>>> import numpy as np
>>> import numpy.linalg as la
>>> np.set_printoptions(precision=3, suppress=True, linewidth=200, floatmode="fixed")
>>> def tidy(a):
...     return np.round(a, 3) + 0
... 
>>> out = np.array([[-3, 0, -5, 3], [4, 7, 8, -6], [-5, -8, -2, -8], [-8, -2, 2, 1]])
>>> data = np.tril(out)
>>> print(data)
[[-3  0  0  0]
 [ 4  7  0  0]
 [-5 -8 -2  0]
 [-8 -2  2  1]]
>>> # triangular, det is the product of the diagonal
>>> P = np.triu(np.array([[-2, 0, -3, -1], [-2, -3, -2, 1], [3, 0, -3, -1], [0, -3, 1, 2]]), 1) + np.eye(4)
>>> out = P @ data @ la.inv(P)
>>> print(la.matrix_rank(out))
4
>>> print(P @ data - data @ P)
[[ 23.000  26.000  -5.000  -4.000]
 [  2.000  14.000  32.000  -2.000]
 [  8.000   2.000 -33.000   0.000]
 [  0.000   0.000 -28.000  -4.000]]
>>> print(out)
[[ 20.000  26.000 116.000 109.000]
 [  6.000  21.000  66.000  52.000]
 [  3.000  -6.000  -7.000   1.000]
 [ -8.000  -2.000 -26.000 -31.000]]
>>> print(np.prod(np.diag(data)), tidy(la.det(data)))
42 42.0
>>> print(la.matrix_rank(data - data[0, 0] * np.eye(4)))
3
>>> print(data @ data)
[[  9   0   0   0]
 [ 16  49   0   0]
 [ -7 -40   4   0]
 [ -2 -32  -2   1]]
>>> arr = np.load("sample19.npy")
>>> print(arr)
[[ 0  2  1 -2  1  2]
 [ 1 -2  2 -1  2  4]
 [ 1 -1  2  1 -2  4]
 [-2 -1  2  1 -2  4]
 [ 1 -1 -1 -1  2 -2]]
>>> out = np.array([[3, 3, 0],
...     [-2, -3, -1],
...     [1, -2, -3],
...     [-3, -2, 1],
...     [-2, -1, 0],
...     [-3, 2, -3]])
>>> print(np.einsum("ik,kj->ji", arr, out))
[[ -5  -4  -4 -13   9]
 [ -1  13  10   1   4]
 [-13 -17 -16 -16   9]]
>>> W1 = np.array([[-1, 0, 1, 1, -1, -1],
...     [1, 1, 2, -1, 2, -1],
...     [0, 1, 1, 0, -1, 1],
...     [-1, 2, 0, 0, -1, -1],
...     [0, -1, -1, 0, 2, 0],
...     [1, -2, -1, 2, 0, -1]])
>>> coef = np.array([0, 0, 0, 0, 0, 0])
>>> H = np.maximum(arr @ W1 + coef, 0)
>>> print((H > 0).mean(axis=0))
[0.800 0.000 0.200 0.800 0.400 0.200]
>>> basis = np.array([[-1, -8, 1],
...     [1, -4, 6],
...     [9, 4, -3],
...     [9, -6, -8],
...     [0, -2, 4],
...     [-9, -6, 1]])
>>> print(H @ basis)
[[ 30 -66  12]
 [ 97 -82 -86]
 [ 89 -68 -79]
 [ 59 -74 -52]
 [-18 -18  14]]
>>> print(np.unravel_index(np.abs(arr).argmax(), arr.shape))
(np.int64(1), np.int64(5))
>>> print(arr.mean(axis=0))
[ 0.200 -0.600  1.200 -0.400  0.200  2.400]
>>> print(tidy(la.norm(arr)))
10.63
>>> print(np.count_nonzero(arr))
29
>>> print(tidy(la.svd(arr, compute_uv=False)))
[8.639 4.854 3.299 1.943 0.374]
>>> print(arr.sum(axis=1))
[ 4  6  5  2 -2]
>>> print(arr - arr[0])
[[ 0  0  0  0  0  0]
 [ 1 -4  1  1  1  2]
 [ 1 -3  1  3 -3  2]
 [-2 -3  1  3 -3  2]
 [ 1 -3 -2  1  1 -4]]
>>> print(tidy(la.norm(arr[1] - arr[2])))
4.583
>>> print(tidy(la.norm(arr, 1)), tidy(la.norm(arr, np.inf)))
16.0 12.0
>>> ang = np.radians(180)
>>> Rm = np.eye(6)
>>> Rm[1, 1] = Rm[3, 3] = np.cos(ang)
>>> Rm[1, 3], Rm[3, 1] = -np.sin(ang), np.sin(ang)
>>> print(tidy(Rm))
[[ 1.000  0.000  0.000  0.000  0.000  0.000]
 [ 0.000 -1.000  0.000  0.000  0.000  0.000]
 [ 0.000  0.000  1.000  0.000  0.000  0.000]
 [ 0.000  0.000  0.000 -1.000  0.000  0.000]
 [ 0.000  0.000  0.000  0.000  1.000  0.000]
 [ 0.000  0.000  0.000  0.000  0.000  1.000]]
>>> out = arr @ Rm.T
>>> print(tidy(la.svd(arr, compute_uv=False)), tidy(la.svd(out, compute_uv=False)))
[8.639 4.854 3.299 1.943 0.374] [8.639 4.854 3.299 1.943 0.374]
>>> E = np.loadtxt("w.csv", delimiter=",")
>>> print(E)
[[82.000  0.000  2.000 -3.000  0.000 -3.000]
 [-2.000 28.000 -3.000  3.000  0.000 -3.000]
 [ 1.000 -2.000 52.000 -1.000 -1.000  0.000]
 [ 2.000 -1.000 -2.000 71.000  1.000 -1.000]
 [ 3.000  2.000  2.000 -1.000 61.000  2.000]
 [ 1.000 -2.000  3.000  3.000  0.000 32.000]]
>>> print(la.norm(E, axis=1).argmax())
0
>>> print(tidy(la.norm(E) ** 2 / la.norm(E, 2) ** 2))
2.965
>>> print(E[5] @ E[1])
-154.0
>>> print(tidy(la.norm(E, axis=0)))
[82.116 28.231 52.288 71.204 61.016 32.357]
>>> print(np.allclose(E, E.T))
False
>>> print(tidy(np.sort(np.abs(la.eigvals(E)))))
[26.874 33.039 52.306 60.840 71.602 81.338]
>>> x0 = np.array([-3, -5, -2, -5, 2, 5])
>>> a = np.maximum(E @ x0, 0)
>>> print(np.tanh(E @ x0))
[-1.000 -1.000 -1.000 -1.000  1.000  1.000]
>>> print(E * (a > 1e-9)[:, None])
[[ 0.000  0.000  0.000 -0.000  0.000 -0.000]
 [-0.000  0.000 -0.000  0.000  0.000 -0.000]
 [ 0.000 -0.000  0.000 -0.000 -0.000  0.000]
 [ 0.000 -0.000 -0.000  0.000  0.000 -0.000]
 [ 3.000  2.000  2.000 -1.000 61.000  2.000]
 [ 1.000 -2.000  3.000  3.000  0.000 32.000]]
>>> print(np.flatnonzero(a > 1e-9))
[4 5]
>>> print(np.maximum(E @ (3 * x0), 0))
[  0.000   0.000   0.000   0.000 342.000 438.000]
>>> print(np.maximum(E @ x0, 0) - np.maximum(-E @ x0, 0))
[-250.000 -158.000  -94.000 -355.000  114.000  146.000]
>>> A = np.array([[3, 3, 0, 3, 1, 1],
...     [0, 2, 1, 2, 3, 3],
...     [3, 3, 2, 3, 0, 3],
...     [3, 3, 3, 2, 3, 2],
...     [3, 1, 2, 1, 2, 0]])
>>> print(A)
[[3 3 0 3 1 1]
 [0 2 1 2 3 3]
 [3 3 2 3 0 3]
 [3 3 3 2 3 2]
 [3 1 2 1 2 0]]
>>> Uu, sig, VT = la.svd(A, full_matrices=False)
>>> print(tidy(np.sqrt((sig ** 2).sum())), tidy(la.norm(A)))
12.61 12.61
>>> print((sig > 1e-8).sum())
5
>>> print(tidy(sig / sig[0]))
[1.000 0.302 0.280 0.174 0.048]
>>> print(np.allclose(Uu * sig @ VT, A))
True
>>> print(np.abs(Uu[:, 0]).round(6).argmax())
3
>>> print(Uu.shape, sig.shape, VT.shape)
(5, 5) (5,) (5, 6)
>>> blk = np.stack([A, -3 * A, A[::-1]])
>>> print(la.matrix_rank(blk.reshape(3, -1)))
2
>>> print(blk.shape)
(3, 5, 6)
>>> print(tidy(la.norm(blk, axis=(1, 2))))
[12.610 37.829 12.610]
>>> ang = np.radians(120)
>>> Rm = np.eye(6)
>>> Rm[3, 3] = Rm[1, 1] = np.cos(ang)
>>> Rm[3, 1], Rm[1, 3] = -np.sin(ang), np.sin(ang)
>>> print(tidy(Rm))
[[ 1.000  0.000  0.000  0.000  0.000  0.000]
 [ 0.000 -0.500  0.000  0.866  0.000  0.000]
 [ 0.000  0.000  1.000  0.000  0.000  0.000]
 [ 0.000 -0.866  0.000 -0.500  0.000  0.000]
 [ 0.000  0.000  0.000  0.000  1.000  0.000]
 [ 0.000  0.000  0.000  0.000  0.000  1.000]]
>>> out = A @ Rm.T
>>> print(tidy(out))
[[ 3.000  1.098  0.000 -4.098  1.000  1.000]
 [ 0.000  0.732  1.000 -2.732  3.000  3.000]
 [ 3.000  1.098  2.000 -4.098  0.000  3.000]
 [ 3.000  0.232  3.000 -3.598  3.000  2.000]
 [ 3.000  0.366  2.000 -1.366  2.000  0.000]]
>>> print(tidy(la.svd(A, compute_uv=False)), tidy(la.svd(out, compute_uv=False)))
[11.499  3.476  3.224  1.997  0.548] [11.499  3.476  3.224  1.997  0.548]
